$ python3 -q
>>> import numpy as np
>>> np.set_printoptions(precision=2, suppress=True, linewidth=120, sign=" ")
>>> def tidy(a):
...     return np.round(a, 2) + 0
... 
>>> data = np.loadtxt("block17.csv", delimiter=",")
>>> data
array([[ 1.35,  1.77,  2.55, -0.35,  0.94, -0.34,  2.01,  2.15,  2.  ,  3.22,  1.94],
       [-1.89, -1.84, -3.32,  0.23, -0.98,  0.39, -1.7 , -1.46, -2.08, -3.81, -1.55],
       [ 3.9 ,  3.91,  6.1 , -0.15,  2.63, -0.29,  4.07,  4.  ,  3.97,  6.12,  3.97],
       [ 0.01,  0.18, -0.28,  0.46, -0.05,  0.22,  0.25, -0.15,  0.2 ,  0.05,  0.25],
       [ 1.81,  2.15,  3.27,  0.  ,  0.91, -0.31,  1.95,  2.03,  2.24,  3.07,  2.28],
       [ 0.25,  0.08, -0.05, -0.38, -0.23, -0.37, -0.39, -0.06, -0.15, -0.15,  0.29],
       [ 4.18,  3.94,  6.31,  0.26,  1.81,  0.44,  4.13,  4.02,  4.12,  5.59,  4.06],
       [ 2.24,  2.15,  3.26, -0.36,  1.49,  0.15,  2.57,  2.32,  2.49,  2.68,  1.84],
       [ 0.34,  0.05,  0.14, -0.07,  0.31, -0.44, -0.52,  0.31, -0.35, -0.29, -0.04],
       [ 6.07,  5.65,  9.13, -0.21,  3.18,  0.3 ,  6.19,  6.32,  5.75,  8.63,  5.98],
       [ 0.2 ,  0.28,  0.21, -0.47,  0.28, -0.33, -0.3 , -0.06, -0.37,  0.18,  0.47]])
>>> rng = np.random.default_rng(564573)
>>> other = data + rng.integers(-2, 3, (11, 1)) @ rng.integers(-2, 3, (1, 11))
>>> tidy(other)
array([[ 0.35,  0.77,  1.55, -0.35,  0.94, -2.34,  4.01,  0.15,  2.  ,  4.22,  1.94],
       [-3.89, -3.84, -5.32,  0.23, -0.98, -3.61,  2.3 , -5.46, -2.08, -1.81, -1.55],
       [ 3.9 ,  3.91,  6.1 , -0.15,  2.63, -0.29,  4.07,  4.  ,  3.97,  6.12,  3.97],
       [ 0.01,  0.18, -0.28,  0.46, -0.05,  0.22,  0.25, -0.15,  0.2 ,  0.05,  0.25],
       [-0.19,  0.15,  1.27,  0.  ,  0.91, -4.31,  5.95, -1.97,  2.24,  5.07,  2.28],
       [-1.75, -1.92, -2.05, -0.38, -0.23, -4.37,  3.61, -4.06, -0.15,  1.85,  0.29],
       [ 2.18,  1.94,  4.31,  0.26,  1.81, -3.56,  8.13,  0.02,  4.12,  7.59,  4.06],
       [ 3.24,  3.15,  4.26, -0.36,  1.49,  2.15,  0.57,  4.32,  2.49,  1.68,  1.84],
       [-0.66, -0.95, -0.86, -0.07,  0.31, -2.44,  1.48, -1.69, -0.35,  0.71, -0.04],
       [ 7.07,  6.65, 10.13, -0.21,  3.18,  2.3 ,  4.19,  8.32,  5.75,  7.63,  5.98],
       [-0.8 , -0.72, -0.79, -0.47,  0.28, -2.33,  1.7 , -2.06, -0.37,  1.18,  0.47]])
>>> np.abs(other - data).sum(axis=1)
array([ 10.,  20.,   0.,   0.,  20.,  20.,  20.,  10.,  10.,  10.,  10.])
>>> np.linalg.matrix_rank(other - data, tol=1e-8)
np.int64(1)
>>> x0 = np.array([1, 3, 2, 5, 0, 4, 2, 0, 1, 2, 5])
>>> h1 = np.maximum(data @ x0, 0)
>>> tidy(data.T @ h1)
array([1427.15, 1388.13, 2195.63,  -34.7 ,  777.04,   29.48, 1486.85, 1483.66, 1439.46, 2083.21, 1435.85])
>>> np.flatnonzero(h1 > 1e-9)
array([ 0,  2,  3,  4,  6,  7,  9])
>>> tidy(np.maximum(data @ (3 * x0), 0))
array([  92.43,    0.  ,  210.36,   15.66,  111.72,    0.  ,  226.62,  108.6 ,    0.  ,  320.16,    0.  ])
>>> tidy(np.maximum(data @ x0, 0) - np.maximum(-data @ x0, 0))
array([ 30.81, -32.19,  70.12,   5.22,  37.24,  -2.77,  75.54,  36.2 ,  -3.51, 106.72,  -0.47])
>>> Uu, sig, Vh = np.linalg.svd(data)
>>> np.argmax(sig[:-1] / (sig[1:] + 1e-6)) + 1
np.int64(1)
>>> other = Uu[:, :1] @ np.diag(sig[:1]) @ Vh[:1]
>>> np.linalg.matrix_rank(other)
np.int64(1)
